% python3 -q
>>> import numpy as np
>>> import numpy.linalg as la
>>> np.set_printoptions(precision=2, suppress=True, linewidth=120)
>>> rd = lambda a: np.round(a, 2) + 0
>>> r0 = np.array([1, 1, 1]) + 0.5
>>> mat = np.outer(r0, r0) / (r0 @ r0)
>>> rd(mat)
array([[0.33, 0.33, 0.33],
       [0.33, 0.33, 0.33],
       [0.33, 0.33, 0.33]])
>>> x0 = np.array([3, -1, -2])
>>> print(np.trace(mat))
1.0
>>> (x0 - mat @ x0) @ (mat @ x0)
np.float64(0.0)
>>> rd(np.eye(3) - mat)
array([[ 0.67, -0.33, -0.33],
       [-0.33,  0.67, -0.33],
       [-0.33, -0.33,  0.67]])
>>> rd(la.eigvalsh(2 * mat - np.eye(3)))
array([-1., -1.,  1.])
>>> rd(mat @ x0)
array([0., 0., 0.])
>>> evals, vecs = la.eigh(mat)
>>> rd(vecs.T @ vecs)
array([[1., 0., 0.],
       [0., 1., 0.],
       [0., 0., 1.]])
>>> rd(la.svd(mat, compute_uv=False))
array([1., 0., 0.])
>>> rd(vecs @ np.diag(evals) @ vecs.T)
array([[0.33, 0.33, 0.33],
       [0.33, 0.33, 0.33],
       [0.33, 0.33, 0.33]])
>>> rd(la.eigvalsh(mat @ mat))
array([0., 0., 1.])
>>> rd(vecs.T @ mat @ vecs)
array([[0., 0., 0.],
       [0., 0., 0.],
       [0., 0., 1.]])
>>> rd(np.abs(vecs[:, -1]))
array([0.58, 0.58, 0.58])
>>> (mat - mat.T) / 2
array([[0., 0., 0.],
       [0., 0., 0.],
       [0., 0., 0.]])
>>> rd(mat @ mat)
array([[0.33, 0.33, 0.33],
       [0.33, 0.33, 0.33],
       [0.33, 0.33, 0.33]])
>>> print(np.allclose(mat, mat.T))
True
>>> rd(la.matrix_power(mat, 3))
array([[0.33, 0.33, 0.33],
       [0.33, 0.33, 0.33],
       [0.33, 0.33, 0.33]])
>>> print(rd(np.abs(la.eigvals(mat)).max()))
1.0
>>> rng = np.random.default_rng(408)
>>> lab = rng.permutation(3)
>>> lab
array([1, 0, 2])
>>> other = mat[lab][:, lab]
>>> rd(other)
array([[0.33, 0.33, 0.33],
       [0.33, 0.33, 0.33],
       [0.33, 0.33, 0.33]])
>>> print(np.trace(other))
1.0
>>> arr = np.load("sample15.npy")
>>> arr
array([[ 3,  1,  0,  0,  0,  0],
       [-4, -4,  0,  0,  0,  0],
       [ 0, -3,  0,  0,  0,  0],
       [ 0,  0,  3,  1,  0,  0],
       [ 0,  0, -4, -4,  0,  0],
       [ 0,  0,  0, -3,  0,  0],
       [ 0,  0,  0,  0,  3,  1],
       [ 0,  0,  0,  0, -4, -4],
       [ 0,  0,  0,  0,  0, -3]])
>>> blk = np.stack([arr, 3 * arr, arr[::-1]])
>>> la.matrix_rank(blk)
array([6, 6, 6])
>>> r0 = np.array([1, 0, 0])
>>> W0 = -2 * np.eye(3) + np.outer(r0, r0)
>>> print(W0)
[[-1.  0.  0.]
 [ 0. -2.  0.]
 [ 0.  0. -2.]]
>>> rd(la.eigvals(W0).sum().real)
np.float64(-5.0)
>>> m1 = np.loadtxt("dump.csv", delimiter=",")
>>> m1
array([[0., 1., 0., 0.],
       [1., 0., 1., 1.],
       [0., 1., 0., 1.],
       [0., 1., 1., 0.]])
>>> np.trace(m1 @ m1 @ m1) // 6
np.float64(1.0)
>>> L = np.diag(m1.sum(axis=1)) - m1
>>> rd(la.eigvalsh(L))
array([0., 1., 3., 4.])
>>> L @ np.ones(4)
array([0., 0., 0., 0.])
>>> (la.eigvalsh(L) < 1e-8).sum()
np.int64(1)
>>> x0 = np.array([3, 4, 4, 3])
>>> m1 @ np.eye(4)[0]
array([0., 1., 0., 0.])
>>> la.norm(m1 @ x0) <= la.norm(m1, 2) * la.norm(x0) + 1e-9
np.True_
>>> m1 @ (2 * x0)
array([ 8., 20., 14., 16.])
>>> other = np.array([[9, 9], [9, 9], [3, 6], [3, 3]])
>>> la.matrix_rank(np.vstack([m1, other.T]))
np.int64(4)
>>> m1 @ other
array([[ 9.,  9.],
       [15., 18.],
       [12., 12.],
       [12., 15.]])
>>> other.T @ m1.T
array([[ 9., 15., 12., 12.],
       [ 9., 18., 12., 15.]])
>>> print(np.einsum("ij->j", m1))
[1. 3. 2. 2.]
>>> evals, vecs = la.eig(m1)
>>> rd(np.sort(la.eigvals(m1 @ m1)))
array([0.1 , 1.  , 2.19, 4.71])
>>> rd(np.prod(evals))
np.float64(1.0)
>>> rd(m1 @ vecs[:, 0] - evals[0] * vecs[:, 0])
array([0., 0., 0., 0.])
>>> other = m1 + rng.integers(-2, 3, (4, 3)) @ rng.integers(-2, 3, (3, 4))
>>> print(other)
[[ 6.  3.  1. -6.]
 [ 1. -8. -1.  3.]
 [ 2.  7.  3. -1.]
 [ 6. -1.  3. -3.]]
>>> np.abs(other - m1).sum(axis=1)
array([15., 12., 13., 13.])
>>> print(other - m1)
[[ 6.  2.  1. -6.]
 [ 0. -8. -2.  2.]
 [ 2.  6.  3. -2.]
 [ 6. -2.  2. -3.]]
>>> la.matrix_rank(other - m1, tol=1e-8)
np.int64(3)
>>> print(rd(la.svd(other - m1, compute_uv=False)))
[12.76  9.31  2.33  0.  ]
>>> lab = rng.integers(0, 2, 4)
>>> data = (lab[:, None] == lab) * 4 + np.eye(4)
>>> data
array([[5., 0., 4., 4.],
       [0., 5., 0., 0.],
       [4., 0., 5., 4.],
       [4., 0., 4., 5.]])
>>> data[4]
Traceback (most recent call last):
  File "<python-input-68>", line 1, in <module>
    data[4]
    ~~~~^^^
IndexError: index 4 is out of bounds for axis 0 with size 4
>>> np.count_nonzero(data)
np.int64(10)
>>> data.sum(axis=0)
array([13.,  5., 13., 13.])
>>> rd(la.norm(data))
np.float64(14.0)
>>> rd(la.svd(data, compute_uv=False))
array([13.,  5.,  1.,  1.])
>>> np.unravel_index(np.abs(data).argmax(), data.shape)
(np.int64(0), np.int64(0))
>>> evals, vecs = la.eig(data)
>>> print(rd(np.sort(la.eigvals(la.inv(data)))))
[0.08 0.2  1.   1.  ]
>>> evals, vecs = la.eigh(data)
>>> print(rd(vecs.T @ vecs))
[[1. 0. 0. 0.]
 [0. 1. 0. 0.]
 [0. 0. 1. 0.]
 [0. 0. 0. 1.]]
>>> rd(np.abs(vecs[:, -1]))
array([0.58, 0.  , 0.58, 0.58])
>>> print(rd(vecs.T @ data @ vecs))
[[ 1.  0.  0.  0.]
 [ 0.  1.  0.  0.]
 [ 0.  0.  5.  0.]
 [ 0.  0.  0. 13.]]
>>> rd(la.svd(data, compute_uv=False))
array([13.,  5.,  1.,  1.])
>>> evals, vecs = la.eigh(data)
>>> x0 = np.array([-3, -1, -3, -1])
>>> rd(vecs * np.maximum(evals, 0) @ vecs.T)
array([[5., 0., 4., 4.],
       [0., 5., 0., 0.],
       [4., 0., 5., 4.],
       [4., 0., 4., 5.]])
>>> rd(vecs * np.abs(evals) @ vecs.T)
array([[5., 0., 4., 4.],
       [0., 5., 0., 0.],
       [4., 0., 5., 4.],
       [4., 0., 4., 5.]])
>>> rd(la.eigvalsh(data[1:, 1:]))
array([1., 5., 9.])
>>> Q, _ = la.qr(np.array([[0.0, 0.5], [-0.3, -0.9]]))
>>> vecs, _ = la.qr(np.array([[0.7, 0.6], [0.4, -0.3]]))
>>> sig = 10 * 0.9 ** np.arange(2)
>>> X = Q[:, :2] * sig @ vecs[:2]
>>> print(rd(X))
[[-4.47  7.81]
 [-8.68 -4.96]]
>>> lab = rng.permutation(2)
>>> lab
array([1, 0])
>>> other = X[lab][:, lab]
>>> rd(np.diag(other))
array([-4.96, -4.47])
>>> rd(np.sort(np.abs(la.eigvals(other))))
array([9.49, 9.49])
>>> print(rd(np.trace(other)))
-9.43
>>> rd(other)
array([[-4.96, -8.68],
       [ 7.81, -4.47]])
